$ python -q
>>> import numpy as np
>>> from numpy import linalg as LA
>>> np.set_printoptions(precision=2, suppress=True, linewidth=160)
>>> J = np.load("run19.npy")
>>> J
array([[-0.3, -1.1,  0.7,  0.5],
       [ 1.3,  0. , -0.3, -0.7],
       [ 0.4,  0.6,  1. ,  0.2],
       [ 0.5, -1.2, -0.7,  0.3],
       [-1.2,  0.1,  1. ,  0. ],
       [ 0.8, -0.3,  0.2,  0.8],
       [ 0.1,  1.5, -1.4,  1. ],
       [-1.4,  0.4, -1.4,  2.1],
       [-0.5, -1.3,  0.8, -1.7],
       [-1.6, -0.7,  0.3, -0.1]])
>>> z = J[:, 0] > np.median(J[:, 0])
>>> u = J[z].mean(axis=0) - J[~z].mean(axis=0)
>>> z.astype(int)
array([0, 1, 1, 1, 0, 1, 1, 0, 0, 0])
>>> u
array([ 1.62,  0.64, -0.52,  0.16])
>>> np.argsort(-np.abs(u).round(6), kind="stable")
array([0, 1, 2, 3])
>>> vec = np.array([3, 2, -3, -3])
>>> rhs = J @ vec
>>> rhs
array([-6.7,  6.9, -1.2,  0.3, -6.4, -1.2,  4.5, -5.5, -1.4, -6.8])
>>> LA.solve(J.T @ J, J.T @ rhs)
array([ 3.,  2., -3., -3.])
>>> rng = np.random.default_rng(7322)
>>> rhs = rhs + 0.3 * rng.normal(size=10)
>>> rhs
array([-6.5 ,  6.4 , -0.66,  0.13, -6.5 , -1.51,  5.06, -5.26, -1.36, -7.3 ])
>>> b, *_ = LA.lstsq(J, rhs)
>>> round(float(LA.norm(rhs - J @ b)), 2)
0.96
>>> b
array([ 2.98,  2.2 , -2.91, -2.9 ])
>>> K = np.load("layer6.npy")
>>> K
array([[ 0., -3.,  0.],
       [ 2., -2.,  0.],
       [ 0.,  0.,  3.]])
>>> u = np.array([3, 3, 3])
>>> M2 = K + np.outer(u, np.eye(3)[1])
>>> M2
array([[0., 0., 0.],
       [2., 1., 0.],
       [0., 3., 3.]])
>>> np.einsum("ij,ji->", K, K)
np.float64(1.0)
>>> np.round(np.poly(K), 2) + 0
array([  1.,  -1.,   0., -18.])
>>> round(LA.eigvals(K).sum().real, 2)
np.float64(1.0)
>>> LA.eigvals(K)
array([-1.+2.24j, -1.-2.24j,  3.+0.j  ])
>>> np.kron(np.eye(2, dtype=int), K)
array([[ 0., -3.,  0.,  0., -0.,  0.],
       [ 2., -2.,  0.,  0., -0.,  0.],
       [ 0.,  0.,  3.,  0.,  0.,  0.],
       [ 0., -0.,  0.,  0., -3.,  0.],
       [ 0., -0.,  0.,  2., -2.,  0.],
       [ 0.,  0.,  0.,  0.,  0.,  3.]])
>>> q = K.astype(float).copy()
>>> for j in range(3):
...     q[:, j] -= q[:, :j] @ (q[:, :j].T @ q[:, j])
...     q[:, j] /= LA.norm(q[:, j])
... 
>>> q
array([[ 0., -1.,  0.],
       [ 1.,  0.,  0.],
       [ 0.,  0.,  1.]])
>>> A = np.loadtxt("dump.csv", delimiter=",")
>>> A
array([[  6.84,   4.91,  -3.09,   0.52,   5.93, -14.1 ],
       [  2.63,   2.17, -16.21,  -0.35, -24.85,  -8.73],
       [ -2.43,  -2.23,   4.66,  -3.63,   0.66,   7.83],
       [ 12.86,  -2.31,   1.83,  12.15,   2.46,   7.32],
       [ -4.29,   6.16,   5.43,  -1.94,  -2.58,  17.32],
       [ -3.15, -14.8 ,  -1.81,  -1.57,   7.3 , -10.81],
       [-11.35,  -3.65,  -5.61,  20.2 ,  -3.26,  17.98],
       [  9.66, -10.92,  14.62,  -9.74,   9.2 , -12.94],
       [  0.15,  -2.67,  11.94,   2.66,   6.15,  -1.75],
       [ -0.32,  -5.23,  -8.61,  -4.94,   2.02,  -7.04],
       [-12.85,   0.05,   8.14,   8.59,  16.29,  -1.93],
       [-12.8 ,  -9.38,  21.  ,   3.21,  14.16, -13.76],
       [  0.19,  -0.36,  -0.32,  11.52,   7.93,  -3.85],
       [  1.03,  -1.61, -10.78, -20.  ,  10.03,   0.57],
       [ -6.75,  -8.82,   6.45, -14.24,  -5.41,   5.4 ]])
>>> M2 = A + rng.integers(-2, 3, (15, 2)) @ rng.integers(-2, 3, (2, 6))
>>> M2
array([[  6.84,   4.91,  -3.09,   0.52,   5.93, -14.1 ],
       [  0.63,   1.17, -16.21,  -0.35, -24.85,  -9.73],
       [ -4.43,  -3.23,   4.66,  -3.63,   4.66,  10.83],
       [ 16.86,  -0.31,   1.83,  12.15,  -3.54,   3.32],
       [ -2.29,   7.16,   5.43,  -1.94,  -4.58,  16.32],
       [ -1.15, -13.8 ,  -1.81,  -1.57,   9.3 ,  -7.81],
       [-13.35,  -4.65,  -5.61,  20.2 ,  -1.26,  18.98],
       [ 11.66,  -9.92,  14.62,  -9.74,   3.2 , -17.94],
       [  2.15,  -1.67,  11.94,   2.66,   4.15,  -2.75],
       [  3.68,  -3.23,  -8.61,  -4.94,   2.02,  -5.04],
       [ -8.85,   2.05,   8.14,   8.59,  12.29,  -3.93],
       [-10.8 ,  -8.38,  21.  ,   3.21,   8.16, -18.76],
       [  2.19,   0.64,  -0.32,  11.52,   9.93,  -0.85],
       [  5.03,   0.39, -10.78, -20.  ,   6.03,  -1.43],
       [ -4.75,  -7.82,   6.45, -14.24,  -5.41,   6.4 ]])
>>> np.round(LA.svd(M2 - A, compute_uv=False), 2) + 0
array([18.31,  8.98,  0.  ,  0.  ,  0.  ,  0.  ])
>>> Xc = M2 - M2.mean(axis=0)
>>> Uu, s, VT = LA.svd(Xc, full_matrices=False)
>>> s ** 2 / (s ** 2).sum()
array([0.33, 0.27, 0.16, 0.1 , 0.09, 0.05])
>>> np.searchsorted(np.cumsum(s ** 2) / (s ** 2).sum(), 0.9) + 1
np.int64(5)
>>> (np.sign(Uu[:, 0]) == np.sign(Uu[0, 0])).astype(int)
array([1, 0, 0, 0, 0, 1, 0, 1, 1, 1, 1, 1, 0, 1, 0])
>>> s
array([49.37, 44.54, 33.93, 27.23, 25.88, 18.17])
>>> round((s ** 2).sum() ** 2 / (s ** 4).sum(), 2)
np.float64(4.35)
>>> VT[0] * np.sign(VT[0, np.abs(VT[0]).argmax()])
array([-0.19,  0.18, -0.38,  0.35, -0.3 ,  0.76])
